$ python3 -q
>>> import numpy as np
>>> np.set_printoptions(suppress=True, linewidth=160)
>>> E = np.loadtxt("a.csv", delimiter=",")
>>> E
array([[-2.,  3.],
       [ 0.,  0.]])
>>> round(float(np.linalg.norm(E, 2) / np.linalg.norm(E)), 3)
1.0
>>> np.linalg.matrix_rank(E, rtol=0.1)
np.int64(1)
>>> E.reshape(2, 3)
Traceback (most recent call last):
  File "<python-input-6>", line 1, in <module>
    E.reshape(2, 3)
    ~~~~~~~~~^^^^^^
ValueError: cannot reshape array of size 4 into shape (2,3)
>>> E.ravel(order="F")
array([-2.,  0.,  3.,  0.])
>>> blk = E.reshape(2, 2, -1)
>>> np.einsum("ihd,ihd->ih", blk, blk)
array([[4., 9.],
       [0., 0.]])
>>> blk[:, 0]
array([[-2.],
       [ 0.]])
>>> blk.sum(axis=1)
array([[1.],
       [0.]])
>>> blk.shape
(2, 2, 1)
>>> Uu, sv, Vt = np.linalg.svd(E)
>>> np.argmax(sv[:-1] / (sv[1:] + 1e-6)) + 1
np.int64(1)
>>> other = Uu[:, :1] @ np.diag(sv[:1]) @ Vt[:1]
>>> np.linalg.matrix_rank(other)
np.int64(1)
>>> np.linalg.matrix_rank(E, rtol=0.05)
np.int64(1)
>>> np.round(np.linalg.norm(E - other) / np.linalg.norm(E), 3)
np.float64(0.0)
>>> np.round(np.abs(E - other).max(), 3)
np.float64(0.0)
>>> np.abs(np.diag(np.linalg.qr(E)[1])) > 1e-9
array([ True, False])
>>> np.linalg.lstsq(E[:-1].T, E[-1])[2]
np.int32(1)
>>> other = E[0, 0] * E[1:] - np.outer(E[1:, 0], E[0])
>>> other
array([[ 0., -0.]])
>>> np.flatnonzero(~other.round(6).any(axis=1))
array([0])
>>> m1 = 0.5 ** np.abs(np.subtract.outer(np.arange(5), np.arange(5)))
>>> m1.round(3)
array([[1.   , 0.5  , 0.25 , 0.125, 0.062],
       [0.5  , 1.   , 0.5  , 0.25 , 0.125],
       [0.25 , 0.5  , 1.   , 0.5  , 0.25 ],
       [0.125, 0.25 , 0.5  , 1.   , 0.5  ],
       [0.062, 0.125, 0.25 , 0.5  , 1.   ]])
>>> # symmetric
>>> evals, V = np.linalg.eig(m1)
>>> np.round(np.sort(np.linalg.eigvals(m1 @ m1)), 3)
array([0.13 , 0.209, 0.477, 1.514, 5.116])
>>> np.round(np.sort(np.linalg.eigvals(m1.T)), 3)
array([0.36 , 0.457, 0.69 , 1.23 , 2.262])
>>> np.round(np.sort(np.linalg.eigvals(np.linalg.inv(m1))), 3)
array([0.442, 0.813, 1.449, 2.187, 2.776])
>>> np.round(m1 @ V[:, 0] - evals[0] * V[:, 0], 3) + 0
array([0., 0., 0., 0., 0.])
>>> round(np.prod(evals), 3)
np.float64(0.316)
